% ipython --no-banner

In [1]: import numpy as np

In [2]: np.set_printoptions(precision=4, suppress=True, linewidth=140)

In [3]: A = np.loadtxt("m.csv", delimiter=",")

In [4]: A
Out[4]: 
array([[ 0.,  0.,  0.,  0.,  0.,  0.],
       [ 0.,  0.,  0.,  0., -2.,  0.],
       [-1.,  0.,  0.,  0.,  0.,  0.],
       [ 0.,  0.,  0.,  0.,  0.,  3.],
       [ 0.,  0., -3.,  0.,  0.,  0.],
       [ 0.,  1.,  0.,  0.,  0.,  0.]])

In [5]: # rank 5

In [6]: np.linalg.svd(A, compute_uv=False)
Out[6]: array([3., 3., 2., 1., 1., 0.])

In [7]: np.zeros(6, 6)
Traceback (most recent call last):
  Cell In[7], line 1
    np.zeros(6, 6)
TypeError: Cannot interpret '6' as a data type


In [8]: A.shape
Out[8]: (6, 6)

In [9]: np.diff(A, axis=0)
Out[9]: 
array([[ 0.,  0.,  0.,  0., -2.,  0.],
       [-1.,  0.,  0.,  0.,  2.,  0.],
       [ 1.,  0.,  0.,  0.,  0.,  3.],
       [ 0.,  0., -3.,  0.,  0., -3.],
       [ 0.,  1.,  3.,  0.,  0.,  0.]])

In [10]: A.sum(axis=1)
Out[10]: array([ 0., -2., -1.,  3., -3.,  1.])

In [11]: A - A[0]
Out[11]: 
array([[ 0.,  0.,  0.,  0.,  0.,  0.],
       [ 0.,  0.,  0.,  0., -2.,  0.],
       [-1.,  0.,  0.,  0.,  0.,  0.],
       [ 0.,  0.,  0.,  0.,  0.,  3.],
       [ 0.,  0., -3.,  0.,  0.,  0.],
       [ 0.,  1.,  0.,  0.,  0.,  0.]])

In [12]: data = np.load("data.npy")

In [13]: data
Out[13]: 
array([[4., 1., 1.],
       [1., 4., 1.],
       [1., 1., 4.]])

In [14]: q, evecs = np.linalg.qr(data[:, :2])[0], np.linalg.qr(data[:, 2:])[0]

In [15]: sigma = np.linalg.svd(q.T @ evecs, compute_uv=False)

In [16]: np.round(np.linalg.norm(q @ q.T - evecs @ evecs.T, 2), 4)
Out[16]: np.float64(1.0)

In [17]: sigma
Out[17]: array([0.5774])

In [18]: w, evecs = np.linalg.eigh(data)

In [19]: x = np.array([1, 3, 2])

In [20]: evecs * np.maximum(w, 0) @ evecs.T
Out[20]: 
array([[4., 1., 1.],
       [1., 4., 1.],
       [1., 1., 4.]])

In [21]: np.abs(data).sum(axis=1).max(), np.abs(w).max()
Out[21]: (np.float64(6.0), np.float64(6.0))

In [22]: (np.sign(evecs[:, -1].round(6)) == np.sign(evecs[0, -1].round(6))).astype(int)
Out[22]: array([1, 1, 1])

In [23]: evecs * np.sqrt(w) @ evecs.T
Out[23]: 
array([[1.9712, 0.2391, 0.2391],
       [0.2391, 1.9712, 0.2391],
       [0.2391, 0.2391, 1.9712]])

In [24]: x @ data @ x
Out[24]: np.float64(78.0)

In [25]: evecs * np.abs(w) @ evecs.T
Out[25]: 
array([[4., 1., 1.],
       [1., 4., 1.],
       [1., 1., 4.]])

In [26]: w, evecs = np.linalg.eigh(data)

In [27]: w.sum(), np.trace(data)
Out[27]: (np.float64(12.0), np.float64(12.0))

In [28]: np.abs(evecs[:, -1])
Out[28]: array([0.5774, 0.5774, 0.5774])

In [29]: np.unique(w.round(6) + 0, return_counts=True)[1]
Out[29]: array([2, 1])

In [30]: np.linalg.svd(data, compute_uv=False)
Out[30]: array([6., 3., 3.])

In [31]: evecs @ np.diag(w) @ evecs.T
Out[31]: 
array([[4., 1., 1.],
       [1., 4., 1.],
       [1., 1., 4.]])

In [32]: M2 = np.linalg.inv(data)

In [33]: np.linalg.inv(M2)
Out[33]: 
array([[4., 1., 1.],
       [1., 4., 1.],
       [1., 1., 4.]])

In [34]: M2
Out[34]: 
array([[ 0.2778, -0.0556, -0.0556],
       [-0.0556,  0.2778, -0.0556],
       [-0.0556, -0.0556,  0.2778]])

In [35]: x = np.ones(3)

In [36]: for _ in range(7):
    ...:     x = M2 @ x
    ...:     x /= np.linalg.norm(x)
    ...:     print(round(x @ M2 @ x, 4))
    ...: 
0.1667
0.1667
0.1667
0.1667
0.1667
0.1667
0.1667

In [37]: x
Out[37]: array([0.5774, 0.5774, 0.5774])

In [38]: M = np.load("case7.npy")

In [39]: M
Out[39]: 
array([[0, 0, 0, 1],
       [0, 0, 1, 0],
       [0, 1, 0, 0],
       [1, 0, 0, 0]])

In [40]: # a transition matrix

In [41]: U, sigma, vt = np.linalg.svd(M, full_matrices=False)

In [42]: U.T @ M @ vt.T
Out[42]: 
array([[1., 0., 0., 0.],
       [0., 1., 0., 0.],
       [0., 0., 1., 0.],
       [0., 0., 0., 1.]])

In [43]: np.allclose(U * sigma @ vt, M)
Out[43]: True

In [44]: U.T @ U
Out[44]: 
array([[1., 0., 0., 0.],
       [0., 1., 0., 0.],
       [0., 0., 1., 0.],
       [0., 0., 0., 1.]])

In [45]: M2 = np.linalg.inv(M)

In [46]: M @ M2
Out[46]: 
array([[1., 0., 0., 0.],
       [0., 1., 0., 0.],
       [0., 0., 1., 0.],
       [0., 0., 0., 1.]])

In [47]: np.linalg.inv(M2)
Out[47]: 
array([[0., 0., 0., 1.],
       [0., 0., 1., 0.],
       [0., 1., 0., 0.],
       [1., 0., 0., 0.]])

In [48]: round(float(np.linalg.slogdet(M)[0]), 4)
Out[48]: 1.0

In [49]: (np.abs(M2) > 1e-9).astype(int)
Out[49]: 
array([[0, 0, 0, 1],
       [0, 0, 1, 0],
       [0, 1, 0, 0],
       [1, 0, 0, 0]])

In [50]: M2
Out[50]: 
array([[0., 0., 0., 1.],
       [0., 0., 1., 0.],
       [0., 1., 0., 0.],
       [1., 0., 0., 0.]])

In [51]: w, evecs = np.linalg.eigh(M)

In [52]: x = np.array([-1, -3, -1, 3])

In [53]: x @ M @ x / (x @ x), w[0], w[-1]
Out[53]: (np.float64(0.0), np.float64(-1.0), np.float64(1.0))

In [54]: np.round(evecs * np.abs(w) @ evecs.T, 4) + 0
Out[54]: 
array([[1., 0., 0., 0.],
       [0., 1., 0., 0.],
       [0., 0., 1., 0.],
       [0., 0., 0., 1.]])

In [55]: W1 = np.array([[2, 1, -2], [-2, 0, 2], [1, 1, 0], [-1, 0, 0]])

In [56]: coef = np.array([-2, -1, -1])

In [57]: H = np.maximum(M @ W1 + coef, 0)

In [58]: np.linalg.matrix_rank(H)
Out[58]: np.int64(1)

In [59]: (H > 0).astype(int)
Out[59]: 
array([[0, 0, 0],
       [0, 0, 0],
       [0, 0, 1],
       [0, 0, 0]])

In [60]: (H > 0).mean(axis=0)
Out[60]: array([0.  , 0.  , 0.25])

In [61]: C = np.array([[0, 2, 1], [2, 0, 1], [2, 1, 2]])

In [62]: W1 @ C
Out[62]: 
array([[-2,  2, -1],
       [ 4, -2,  2],
       [ 2,  2,  2],
       [ 0, -2, -1]])

In [63]: M2 = np.array([[0, -4, 5, 2, -1, 5, -1],
    ...:     [-4, 2, -5, 4, -3, 4, 1],
    ...:     [3, -3, 5, -2, -4, -5, 3],
    ...:     [3, -2, 3, 0, -5, -5, -4],
    ...:     [0, -5, 3, 1, 0, 0, 2],
    ...:     [0, 3, -3, 4, 0, 5, -2],
    ...:     [-4, 0, -2, 1, 2, 5, -1]])

In [64]: arr = M2 - M2.T

In [65]: arr
Out[65]: 
array([[ 0,  0,  2, -1, -1,  5,  3],
       [ 0,  0, -2,  6,  2,  1,  1],
       [-2,  2,  0, -5, -7, -2,  5],
       [ 1, -6,  5,  0, -6, -9, -5],
       [ 1, -2,  7,  6,  0,  0,  0],
       [-5, -1,  2,  9,  0,  0, -7],
       [-3, -1, -5,  5,  0,  7,  0]])

In [66]: np.argsort(-np.linalg.norm(arr, axis=0).round(6), kind="stable")[:3]
Out[66]: array([3, 5, 2])

In [67]: np.round(np.linalg.norm(arr, 2) / np.linalg.norm(arr), 4)
Out[67]: np.float64(0.6175)

In [68]: np.linalg.cond(arr) > 100
Out[68]: np.True_

In [69]: rk = np.linalg.matrix_rank(arr)

In [70]: rk
Out[70]: np.int64(6)

In [71]: null = np.linalg.svd(arr)[2][rk:].T

In [72]: [int(np.linalg.matrix_rank(arr[:, :j + 1])) for j in range(7)]
Out[72]: [1, 2, 3, 4, 5, 6, 6]

In [73]: np.round(arr @ null, 4) + 0
Out[73]: 
array([[0.],
       [0.],
       [0.],
       [0.],
       [0.],
       [0.],
       [0.]])

In [74]: np.linalg.determinant(arr)
Traceback (most recent call last):
  Cell In[74], line 1
    np.linalg.determinant(arr)
AttributeError: module 'numpy.linalg' has no attribute 'determinant'


In [75]: (arr - arr.T) / 2
Out[75]: 
array([[ 0.,  0.,  2., -1., -1.,  5.,  3.],
       [ 0.,  0., -2.,  6.,  2.,  1.,  1.],
       [-2.,  2.,  0., -5., -7., -2.,  5.],
       [ 1., -6.,  5.,  0., -6., -9., -5.],
       [ 1., -2.,  7.,  6.,  0.,  0.,  0.],
       [-5., -1.,  2.,  9.,  0.,  0., -7.],
       [-3., -1., -5.,  5.,  0.,  7.,  0.]])

In [76]: arr.inv()
Traceback (most recent call last):
  Cell In[76], line 1
    arr.inv()
AttributeError: 'numpy.ndarray' object has no attribute 'inv'


In [77]: round(float(np.abs(np.linalg.eigvals(arr)).max()), 4)
Out[77]: 17.0225

In [78]: U, sigma, vt = np.linalg.svd(arr)

In [79]: evecs = vt[:(sigma > 1e-8).sum()]

In [80]: rng = np.random.default_rng(722940)

In [81]: x = arr[0] + -3 * arr[1] + rng.integers(2) * np.eye(7)[0]

In [82]: x
Out[82]: array([  1.,   0.,   8., -19.,  -7.,   2.,   0.])

In [83]: np.allclose(evecs.T @ evecs @ x, x)
Out[83]: False

In [84]: round(float(np.linalg.norm(x - evecs.T @ evecs @ x)), 4)
Out[84]: 0.6194
